$ ipython --no-banner

In [1]: import numpy as np

In [2]: import numpy.linalg as la

In [3]: np.set_printoptions(suppress=True, linewidth=200)

In [4]: M = np.load("arr.npy")

In [5]: M.round(3)
Out[5]: 
array([[ 2.07 ,  1.793, -1.225],
       [-1.322, -2.693, -0.035],
       [-2.199, -0.895,  1.835],
       [-0.551, -2.807, -0.904],
       [-2.199, -1.007,  1.775],
       [ 0.35 ,  2.771,  1.096],
       [-0.813,  2.112,  1.969],
       [ 1.181, -1.726, -2.151],
       [ 0.659,  2.816,  0.797],
       [-0.335, -2.767, -1.11 ],
       [ 1.903, -0.505, -2.264],
       [-2.013,  0.197,  2.216]])

In [6]: # looks like rank 2

In [7]: x = np.array([2, -8, -8])

In [8]: np.round(M @ (2 * x), 3)
Out[8]: array([ -0.807,  38.345, -23.832,  57.176, -21.097, -60.464, -68.553,  66.754, -55.172,  60.69 ,  51.908, -46.65 ])

In [9]: np.round(M @ np.eye(3)[0], 3)
Out[9]: array([ 2.07 , -1.322, -2.199, -0.551, -2.199,  0.35 , -0.813,  1.181,  0.659, -0.335,  1.903, -2.013])

In [10]: la.norm(M @ x) <= la.norm(M, 2) * la.norm(x) + 1e-9
Out[10]: np.True_

In [11]: r0 = np.array([1, 0, 3])

In [12]: np.round(np.polyval(r0, M[1]), 3)
Out[12]: array([ 4.749, 10.25 ,  3.001])

In [13]: np.round(np.convolve(M[1], r0), 3)
Out[13]: array([-1.322, -2.693, -4.002, -8.078, -0.104])

In [14]: cov = np.cov(M, rowvar=False)

In [15]: np.round(np.median(M, axis=0), 3)
Out[15]: array([-0.443, -0.7  ,  0.381])

In [16]: np.argwhere(np.triu(np.abs(np.corrcoef(M.T)) > 0.8, 1))
Out[16]: array([], shape=(0, 2), dtype=int64)

In [17]: print(np.round(np.corrcoef(M.T), 3))
[[ 1.     0.304 -0.758]
 [ 0.304  1.     0.391]
 [-0.758  0.391  1.   ]]

In [18]: np.argsort(-M.std(axis=0).round(6), kind="stable")
Out[18]: array([1, 2, 0])

In [19]: np.round(la.eigvalsh(cov)[::-1], 3) + 0
Out[19]: array([5.336, 4.315, 0.   ])

In [20]: cent = M[[8, 4]].astype(float)

In [21]: for _ in range(5):
    ...:     z = la.norm(M[:, None] - cent, axis=-1).argmin(axis=1)
    ...:     cent = np.array([M[z == j].mean(axis=0) for j in range(2)])
    ...: 

In [22]: z
Out[22]: array([0, 1, 1, 1, 1, 0, 0, 1, 0, 1, 0, 1])

In [23]: cent.round(3)
Out[23]: 
array([[ 0.834,  1.797,  0.075],
       [-1.063, -1.671,  0.232]])

In [24]: np.bincount(z)
Out[24]: array([5, 7])

In [25]: m1 = np.array([[2, -2], [1, 2], [-1, 2]])

In [26]: m1
Out[26]: 
array([[ 2, -2],
       [ 1,  2],
       [-1,  2]])

In [27]: B = np.c_[m1[:, :1] @ np.array([[0]]), np.array([5, 0, -2])]

In [28]: print(B)
[[ 0  5]
 [ 0  0]
 [ 0 -2]]

In [29]: print(np.round(la.norm(B - m1 @ la.lstsq(m1, B)[0], axis=0), 3))
[0.    1.069]

In [30]: np.round(la.lstsq(m1, B[:, 0])[0], 3)
Out[30]: array([0., 0.])

In [31]: la.matrix_rank(np.c_[m1, B])
Out[31]: np.int64(3)

In [32]: x = np.array([1, 3])

In [33]: target = m1 @ x

In [34]: np.round(la.lstsq(m1, target)[0], 3)
Out[34]: array([1., 3.])

In [35]: rng = np.random.default_rng(3068)

In [36]: target = target + 0.05 * rng.normal(size=3)

In [37]: target.round(3)
Out[37]: array([-4.067,  6.906,  4.998])

In [38]: c, *_ = la.lstsq(m1, target)

In [39]: [round(float(la.norm(la.solve(m1.T @ m1 + lam * np.eye(2), m1.T @ target))), 2) for lam in (0, 1, 10, 100)]
Out[39]: [3.12, 2.72, 1.45, 0.29]

In [40]: np.round(m1.T @ (target - m1 @ c), 3) + 0
Out[40]: array([0., 0.])

In [41]: B = np.array([[2], [3], [-2], [4]])

In [42]: cent = np.array([[-1, -2, 0]])

In [43]: feats = B @ cent + 0.1 * rng.normal(size=(4, 3))

In [44]: print(feats.round(3))
[[-2.085 -3.922 -0.062]
 [-3.188 -6.186  0.018]
 [ 2.077  3.894  0.072]
 [-4.061 -8.103  0.007]]

In [45]: x = np.array([0, 3, 4])

In [46]: target = feats @ x

In [47]: np.round(la.lstsq(feats, target)[0], 3) + 0
Out[47]: array([0., 3., 4.])

In [48]: np.round(la.pinv(feats) @ feats, 3) + 0
Out[48]: 
array([[1., 0., 0.],
       [0., 1., 0.],
       [0., 0., 1.]])

In [49]: target = target + 0.02 * rng.normal(size=4)

In [50]: target.round(3)
Out[50]: array([-11.986, -18.492,  11.959, -24.263])

In [51]: c, *_ = la.lstsq(feats, target)

In [52]: c.round()
Out[52]: array([0., 3., 4.])

In [53]: round(la.norm(target - feats @ c), 3)
Out[53]: np.float64(0.015)

In [54]: c.round(3)
Out[54]: array([0.154, 2.921, 3.597])

In [55]: la.matrix_rank(feats, rtol=0.1)
Out[55]: np.int64(1)

In [56]: mat = np.load("data.npy")

In [57]: mat
Out[57]: 
array([[-0.24,  1.79, -1.27,  1.9 ],
       [ 1.72,  1.02, -1.22, -0.87],
       [ 0.32, -0.43, -2.57, -0.57],
       [ 0.72,  0.16, -1.52, -0.54]])

In [58]: Uu, sig, Vt = la.svd(mat)

In [59]: evecs = Vt[:(sig > 1e-8).sum()]

In [60]: x = mat[1] + 4 * mat[3] + rng.integers(2) * np.eye(4)[3]

In [61]: x.round(3)
Out[61]: array([ 4.6 ,  1.66, -7.3 , -3.03])

In [62]: np.round(evecs.T @ evecs, 3)
Out[62]: 
array([[ 0.609,  0.322, -0.021, -0.366],
       [ 0.322,  0.736,  0.017,  0.301],
       [-0.021,  0.017,  0.999, -0.02 ],
       [-0.366,  0.301, -0.02 ,  0.657]])

In [63]: proj = np.triu(np.array([[-2, 2, -1, 0], [-3, 3, 3, 1], [-3, 3, -1, 0], [1, -1, -2, -1]]), 1) + np.eye(4)

In [64]: B = proj @ mat @ la.inv(proj)

In [65]: np.round(np.poly(B), 3) + 0
Out[65]: array([  1.   ,   2.33 ,  -6.575, -11.858,   0.   ])

In [66]: np.round(proj @ mat - mat @ proj, 3)
Out[66]: 
array([[  3.12,   2.95,  -5.48,  -2.96],
       [  1.68,  -4.57, -10.57,  -3.27],
       [  0.  ,  -0.64,   1.61,   0.43],
       [  0.  ,  -1.44,   0.24,  -0.16]])

In [67]: rank = la.matrix_rank(mat)

In [68]: print(rank)
3

In [69]: N = la.svd(mat)[2][rank:].T

In [70]: np.round(N[:, 0] / N[np.abs(N[:, 0]).round(6).argmax(), 0], 3)
Out[70]: array([ 1.   , -0.822,  0.054,  0.937])

In [71]: [int(la.matrix_rank(np.delete(mat, i, axis=0))) for i in range(4)]
Out[71]: [2, 3, 3, 3]

In [72]: np.allclose(mat @ N, 0)
Out[72]: True

In [73]: B = mat / la.norm(mat, axis=1, keepdims=True)

In [74]: cov = B @ B.T

In [75]: print(np.round(la.norm(B, axis=1), 3))
[1. 1. 1. 1.]

In [76]: cov[3].round(3)
Out[76]: array([0.197, 0.841, 0.918, 1.   ])

In [77]: round(float(np.degrees(np.arccos(np.clip(cov[3, 0], -1, 1)))), 3)
Out[77]: 78.636

In [78]: print((cov - 2 * np.eye(4)).round(6).argmax(axis=1))
[3 3 3 2]

In [79]: np.argwhere(np.triu(np.abs(cov) > 0.95, 1))
Out[79]: array([], shape=(0, 2), dtype=int64)

In [80]: cent = np.array([[0, 0, 1], [1, 0, 2]])

In [81]: J = rng.normal(size=(14, 2)) @ cent + np.array([2, -6, 8])

In [82]: J.round(3)
Out[82]: 
array([[ 1.509, -6.   ,  6.361],
       [ 2.284, -6.   , 10.723],
       [ 2.071, -6.   ,  8.346],
       [ 1.586, -6.   ,  5.874],
       [ 2.119, -6.   ,  8.012],
       [ 0.636, -6.   ,  5.9  ],
       [ 2.039, -6.   ,  8.846],
       [ 2.567, -6.   ,  9.975],
       [ 3.182, -6.   ,  8.504],
       [ 1.747, -6.   ,  9.071],
       [ 0.116, -6.   ,  2.727],
       [ 0.857, -6.   ,  5.731],
       [ 1.842, -6.   ,  7.575],
       [ 3.704, -6.   , 10.978]])

In [83]: B = np.array([[0, 0], [0, 0], [3, 0]])

In [84]: la.matrix_rank(np.vstack([J, B.T]))
Out[84]: np.int64(3)

In [85]: np.round(np.einsum("ij->j", J), 3)
Out[85]: array([ 26.259, -84.   , 108.623])

In [86]: np.vstack([J, B.T]).shape
Out[86]: (16, 3)

In [87]: x = np.array([2, 1, 2])

In [88]: h1 = np.maximum(J @ x, 0)

In [89]: np.flatnonzero(h1 > 1e-9)
Out[89]: array([ 0,  1,  2,  3,  4,  5,  6,  7,  8,  9, 11, 12, 13])

In [90]: np.round(J * (h1 > 1e-9)[:, None], 3)
Out[90]: 
array([[ 1.509, -6.   ,  6.361],
       [ 2.284, -6.   , 10.723],
       [ 2.071, -6.   ,  8.346],
       [ 1.586, -6.   ,  5.874],
       [ 2.119, -6.   ,  8.012],
       [ 0.636, -6.   ,  5.9  ],
       [ 2.039, -6.   ,  8.846],
       [ 2.567, -6.   ,  9.975],
       [ 3.182, -6.   ,  8.504],
       [ 1.747, -6.   ,  9.071],
       [ 0.   , -0.   ,  0.   ],
       [ 0.857, -6.   ,  5.731],
       [ 1.842, -6.   ,  7.575],
       [ 3.704, -6.   , 10.978]])

In [91]: B = np.c_[J[:, :2] @ np.array([[0, -2], [1, 2]]), np.array([7, 9, 5, 5, 7, 1, 8, 6, 4, 7, 6, 0, 3, 5])]

In [92]: B.round(3)
Out[92]: 
array([[ -6.   , -15.018,   7.   ],
       [ -6.   , -16.568,   9.   ],
       [ -6.   , -16.143,   5.   ],
       [ -6.   , -15.172,   5.   ],
       [ -6.   , -16.239,   7.   ],
       [ -6.   , -13.272,   1.   ],
       [ -6.   , -16.079,   8.   ],
       [ -6.   , -17.134,   6.   ],
       [ -6.   , -18.364,   4.   ],
       [ -6.   , -15.493,   7.   ],
       [ -6.   , -12.231,   6.   ],
       [ -6.   , -13.713,   0.   ],
       [ -6.   , -15.684,   3.   ],
       [ -6.   , -19.407,   5.   ]])

In [93]: np.round(la.norm(la.qr(J)[0].T @ B, axis=0) ** 2 / ((B ** 2).sum(axis=0) + 1e-12), 3)
Out[93]: array([1.   , 1.   , 0.849])

In [94]: la.matrix_rank(np.c_[J, B])
Out[94]: np.int64(4)

In [95]: print(np.round(la.norm(B - J @ la.lstsq(J, B)[0], axis=0), 3) + 0)
[0.   0.   8.38]

In [96]: B = np.array([[-2, 2], [2, -2], [-2, 1]])

In [97]: cent = np.array([[2, -7, -2], [3, -2, 8]])

In [98]: F = B @ cent

In [99]: F
Out[99]: 
array([[  2,  10,  20],
       [ -2, -10, -20],
       [ -1,  12,  12]])

In [100]: # null space of dimension 1

In [101]: round(la.det(F.T), 3)
Out[101]: np.float64(0.0)

In [102]: print(np.round(la.eigvals(F).sum().real, 3))
4.0

In [103]: round(la.det(2 * F), 3), round(la.det(F), 3)
Out[103]: (np.float64(0.0), np.float64(0.0))

In [104]: np.einsum("ii->", F)
Out[104]: np.int64(4)

In [105]: round(la.det(F[::-1]), 3)
Out[105]: np.float64(0.0)

In [106]: th = np.radians(30)

In [107]: R = np.eye(3)

In [108]: R[0, 0] = R[1, 1] = np.cos(th)

In [109]: R[0, 1], R[1, 0] = -np.sin(th), np.sin(th)

In [110]: R.round(3)
Out[110]: 
array([[ 0.866, -0.5  ,  0.   ],
       [ 0.5  ,  0.866,  0.   ],
       [ 0.   ,  0.   ,  1.   ]])

In [111]: B = F @ R.T

In [112]: print(np.allclose(F @ F.T, B @ B.T))
True

In [113]: np.allclose(la.norm(F, axis=1), la.norm(B, axis=1))
Out[113]: True

In [114]: print(np.round(np.abs(B - F).max(axis=0), 3))
[5.866 2.108 0.   ]

In [115]: B.round(3)
Out[115]: 
array([[ -3.268,   9.66 ,  20.   ],
       [  3.268,  -9.66 , -20.   ],
       [ -6.866,   9.892,  12.   ]])

In [116]: round(float(la.det(R)), 3), np.round(np.trace(R), 3)
Out[116]: (1.0, np.float64(2.732))

In [117]: rank = la.matrix_rank(F)

In [118]: rank
Out[118]: np.int64(2)

In [119]: N = la.svd(F)[2][rank:].T

In [120]: [int(la.matrix_rank(F[:, :j + 1])) for j in range(3)]
Out[120]: [1, 2, 2]

In [121]: [int(la.matrix_rank(F[:i])) for i in range(1, len(F) + 1)]
Out[121]: [1, 1, 2]

In [122]: [int(la.matrix_rank(np.delete(F, i, axis=0))) for i in range(3)]
Out[122]: [2, 2, 1]

In [123]: A = np.array([[49, 42, -49, 42],
     ...:     [42, 36, -42, 36],
     ...:     [-49, -42, 49, -42],
     ...:     [42, 36, -42, 36]])

In [124]: # looks like rank 1

In [125]: W = np.array([[2, 3, 5, -1, -1],
     ...:     [-4, 3, -4, 2, 4],
     ...:     [1, 1, -1, 4, 2],
     ...:     [2, 5, -4, 5, 1]])

In [126]: c = np.array([4, 4, 3, 2, 5])

In [127]: hid = np.maximum(A @ W + c, 0)

In [128]: (hid > 0).astype(int)
Out[128]: 
array([[0, 1, 0, 1, 1],
       [0, 1, 0, 1, 1],
       [1, 0, 1, 0, 0],
       [0, 1, 0, 1, 1]])

In [129]: hid
Out[129]: 
array([[  0, 438,   0,  51,  68],
       [  0, 376,   0,  44,  59],
       [ 39,   0,  45,   0,   0],
       [  0, 376,   0,  44,  59]])

In [130]: cent = np.array([[-5, -1], [-4, 2], [-1, -3], [2, 4], [3, -1]])

In [131]: W @ cent
Out[131]: 
array([[-32, -14],
       [ 28,  26],
       [  6,  18],
       [-13,  39]])

In [132]: round(float(la.norm(A, 1)), 3), round(float(la.norm(A, np.inf)), 3)
Out[132]: (182.0, 182.0)

In [133]: round(la.norm(A, "nuc"), 3)
Out[133]: np.float64(170.0)

In [134]: round(la.norm(A, 2), 3)
Out[134]: np.float64(170.0)

In [135]: np.round(la.norm(A, axis=1), 3)
Out[135]: array([91.269, 78.23 , 91.269, 78.23 ])

In [136]: la.norm(A, axis=1).argmax()
Out[136]: np.int64(0)

In [137]: rank = la.matrix_rank(A)

In [138]: rank
Out[138]: np.int64(1)

In [139]: N = la.svd(A)[2][rank:].T

In [140]: N.shape
Out[140]: (4, 3)

In [141]: w, evecs = la.eigh(A)

In [142]: x = np.array([3, -3, -2, 3])

In [143]: np.round(la.eigvalsh(A[1:, 1:]), 3) + 0
Out[143]: array([  0.,   0., 121.])

In [144]: x @ A @ x
Out[144]: np.int64(1225)

In [145]: data = np.load("a.npy")

In [146]: data.round(3)
Out[146]: 
array([[ 0.5  , -0.866,  0.   ],
       [ 0.866,  0.5  ,  0.   ],
       [ 0.   ,  0.   ,  1.   ]])

In [147]: x = np.array([-2, 3, -3])

In [148]: target = data @ x

In [149]: target.round(3)
Out[149]: array([-3.598, -0.232, -3.   ])

In [150]: np.round(la.solve(data, target + data[:, 2]), 3)
Out[150]: array([-2.,  3., -2.])

In [151]: np.round(la.solve(data, 3 * target), 3)
Out[151]: array([-6.,  9., -9.])
